$ ipython --no-banner

In [1]: import numpy as np

In [2]: import numpy.linalg as la

In [3]: np.set_printoptions(precision=2, suppress=True, linewidth=120, sign=" ")

In [4]: def rnd(a):
   ...:     return np.round(a, 2) + 0
   ...: 

In [5]: E = np.load("sample3.npy")

In [6]: E
Out[6]: 
array([[ 0,  3, -2],
       [-3,  0, -3],
       [ 2,  3,  0]])

In [7]: # skew-symmetric

In [8]: proj = np.triu(np.array([[2, 8, 5], [2, 4, 4], [6, 4, 5]]), 1) + np.eye(3)

In [9]: M2 = proj @ E @ la.inv(proj)

In [10]: proj @ E - E @ proj
Out[10]: 
array([[-14.,  15., -36.],
       [  8.,  36.,  15.],
       [  0., -16., -22.]])

In [11]: rnd(np.poly(M2))
Out[11]: array([  1.,   0.,  22.,   0.])

In [12]: np.trace(M2), np.trace(E)
Out[12]: (np.float64(0.0), np.int64(0))

In [13]: M2
Out[13]: 
array([[ -14.,  130., -476.],
       [   5.,  -28.,   84.],
       [   2.,  -13.,   42.]])

In [14]: M2 = E / np.sqrt((E ** 2).mean(axis=1, keepdims=True))

In [15]: rnd(E - E.mean(axis=1, keepdims=True))
Out[15]: 
array([[-0.33,  2.67, -2.33],
       [-1.  ,  2.  , -1.  ],
       [ 0.33,  1.33, -1.67]])

In [16]: la.matrix_rank(M2) == la.matrix_rank(E)
Out[16]: np.True_

In [17]: rnd(M2[1])
Out[17]: array([-1.22,  0.  , -1.22])

In [18]: F = np.array([[-0.4, 1.2, 0.3, 1.2],
    ...:     [-0.6, 0.6, -0.5, -0.8],
    ...:     [1.5, 0.5, 0.0, 2.0],
    ...:     [0.9, 0.1, 0.8, -1.4],
    ...:     [-1.2, -0.5, -0.1, 0.7]])

In [19]: rng = np.random.default_rng(422)

In [20]: z = rng.permutation(4)

In [21]: M2 = F[:, z] * rng.choice([-1, 1], 4)

In [22]: M2
Out[22]: 
array([[ 0.3, -0.4, -1.2,  1.2],
       [-0.5, -0.6,  0.8,  0.6],
       [ 0. ,  1.5, -2. ,  0.5],
       [ 0.8,  0.9,  1.4,  0.1],
       [-0.1, -1.2, -0.7, -0.5]])

In [23]: left, _, VT = la.svd(F.T @ M2)

In [24]: rnd(left @ VT)
Out[24]: 
array([[ 0.,  1.,  0.,  0.],
       [ 0.,  0.,  0.,  1.],
       [ 1.,  0.,  0.,  0.],
       [ 0.,  0., -1.,  0.]])

In [25]: z
Out[25]: array([ 2,  0,  3,  1])

In [26]: M2 = np.c_[F[:, :3] @ np.array([[0, 3, 1], [1, 0, 2], [-2, -2, 2]]), np.array([5, -6, -6, 8, 3])]

In [27]: rnd(M2)
Out[27]: 
array([[ 0.6, -1.8,  2.6,  5. ],
       [ 1.6, -0.8, -0.4, -6. ],
       [ 0.5,  4.5,  2.5, -6. ],
       [-1.5,  1.1,  2.7,  8. ],
       [-0.3, -3.4, -2.4,  3. ]])

In [28]: la.matrix_rank(M2)
Out[28]: np.int64(4)

In [29]: la.matrix_rank(np.c_[F, M2])
Out[29]: np.int64(5)

In [30]: rnd(la.norm(F))
Out[30]: np.float64(4.1)

In [31]: np.abs(F).max()
Out[31]: np.float64(2.0)

In [32]: np.count_nonzero(F)
Out[32]: np.int64(19)

In [33]: proj = F @ la.solve(F.T @ F, F.T)

In [34]: rnd(la.eigvalsh(proj))
Out[34]: array([ 0.,  1.,  1.,  1.,  1.])

In [35]: rnd(np.diag(proj))
Out[35]: array([ 0.97,  0.77,  0.85,  0.8 ,  0.6 ])

In [36]: rnd((np.eye(5) - proj) @ F)
Out[36]: 
array([[ 0.,  0.,  0.,  0.],
       [ 0.,  0.,  0.,  0.],
       [ 0.,  0.,  0.,  0.],
       [ 0.,  0.,  0.,  0.],
       [ 0.,  0.,  0.,  0.]])

In [37]: x0 = np.array([-3, -3, 1, 2])

In [38]: y = F @ x0

In [39]: rnd(la.solve(F.T @ F, F.T @ y))
Out[39]: array([-3., -3.,  1.,  2.])

In [40]: rnd(la.pinv(F) @ F)
Out[40]: 
array([[ 1.,  0.,  0.,  0.],
       [ 0.,  1.,  0.,  0.],
       [ 0.,  0.,  1.,  0.],
       [ 0.,  0.,  0.,  1.]])

In [41]: y = y + 0.3 * rng.normal(size=5)

In [42]: rnd(y)
Out[42]: array([ 0.23, -1.81, -2.26, -5.09,  6.46])

In [43]: beta, *_ = la.lstsq(F, y)

In [44]: beta.round()
Out[44]: array([-3., -3.,  1.,  2.])

In [45]: rnd(F.T @ (y - F @ beta))
Out[45]: array([ 0.,  0.,  0.,  0.])

In [46]: W0 = np.loadtxt("run6.csv", delimiter=",")

In [47]: W0
Out[47]: 
array([[ -0.4,   0.9,  -1.1,   1.8,   0.8,  -1.1],
       [ -1.5,   0. ,  -1. ,  -1.5,  -0.7,   0.2],
       [ -0.9,   0.8,  -0.5,   0.4,  -2.6,   0.3],
       [  1. ,   2.9,   0.5,  -1.5,   0.1,  -0.8],
       [  0.7,  -0.5,   0. ,  -0.5,   0.2,  -0.9],
       [-20. ,  32. , -12. , -12. ,   2. , -24. ],
       [  1.3,  -0.3,   0.5,   0.3,   0.3,   1. ],
       [  2.7,   1.2,  -1.3,  -0.2,   0.9,   1.2],
       [  1. ,   0.6,   1.3,  -1.1,  -0.3,   1.1],
       [  1.1,  -0.6,   0.8,   1.4,  -0.3,   1.7],
       [ -2.1,   0.2,   0.3,   1.1,   0.8,  -1.7],
       [  1.1,   0.1,   1.5,  -1.7,  -0.7,  -0.5],
       [ -1.3,  -0.3,   0.1,  -0.2,   1.7,  -0.8],
       [  0. ,  -1.1,   1.4,   1.1,  -1.1,  -0.2],
       [ -1.8,  -2.3,   2. ,  -1.8,   0.4,   0.7],
       [ -0.5,   0.1,  -1.4,  -1.1,   0.4,  -0.8],
       [  0. ,  -1. ,   0.3,   0.8,  -0.5,  -0.2],
       [  0.1,  -1.4,   0.2,   0.1,   2.1,   1.2],
       [  0.2,   1.6,  -1.7,   0.2,   0. ,   0.8],
       [ -0.7,   0. ,  -0.7,  -0.4,   0. ,   0.6],
       [ -1.8,  -0.3,   0.2,   0.4,  -0.8,   0.8],
       [  0.6,   0.9,  -1.5,   0.1,  -0.9,   1. ],
       [  2. ,   1.2,  -0.4,  -0.1,  -1. ,  -0.9],
       [  0.3,  -1.5,  -0.6,  -1.3,  -1.1,   1.1],
       [  0.1,   0.1,   1.2,  -0.6,   1.9,   0.6],
       [  0.3,   1.3,  -0.4,   1.3,   0.9,  -0.2],
       [  0.7,   0.6,   0.1,   2. ,   1.4,  -1.5],
       [ -1.5,   0.2,   0.8,   0.5,  -0.1,  -0.4],
       [  0.4,  -1.4,  -0.9,  -0.3,  -1.2,  -0.3],
       [ -0.3,   0.1,   0.7,   1.7,  -1.7,  -0.3],
       [  0.4,   1. ,   0.7,   0.9,  -0.9,  -1.7],
       [  1.2,   0. ,   0. ,  -1. ,  -0.7,   0.6],
       [ -1.2,   0. ,  -0.5,   0.7,  -1.1,   1.5]])

In [48]: x0 = np.array([1, -3, 3, 2, 0, 2])

In [49]: y = W0 @ x0

In [50]: rnd(la.solve(W0.T @ W0, W0.T @ y))
Out[50]: array([ 1., -3.,  3.,  2.,  0.,  2.])

In [51]: rnd(la.lstsq(W0, y)[0])
Out[51]: array([ 1., -3.,  3.,  2.,  0.,  2.])

In [52]: y = y + 0.3 * rng.normal(size=33)

In [53]: rnd(y)
Out[53]: 
array([  -4.85,   -6.93,   -3.11,  -10.95,   -0.31, -224.08,    6.66,   -3.05,    3.7 ,   11.29,   -3.29,    1.51,
         -1.86,    9.46,    8.86,   -8.91,    5.11,    7.67,   -8.09,   -2.13,    1.94,   -4.26,   -5.03,    2.48,
          3.64,   -2.82,    0.14,    0.44,    0.37,    4.52,   -2.66,    0.34,    1.71])

In [54]: beta, *_ = la.lstsq(W0, y)

In [55]: [round(float(la.norm(la.solve(W0.T @ W0 + lam * np.eye(6), W0.T @ y))), 2) for lam in (0, 1, 10, 100)]
Out[55]: [5.22, 5.18, 4.97, 4.53]

In [56]: beta.round()
Out[56]: array([ 1., -3.,  3.,  2.,  0.,  2.])

In [57]: rnd(beta)
Out[57]: array([ 0.98, -2.98,  3.09,  1.94,  0.  ,  2.04])
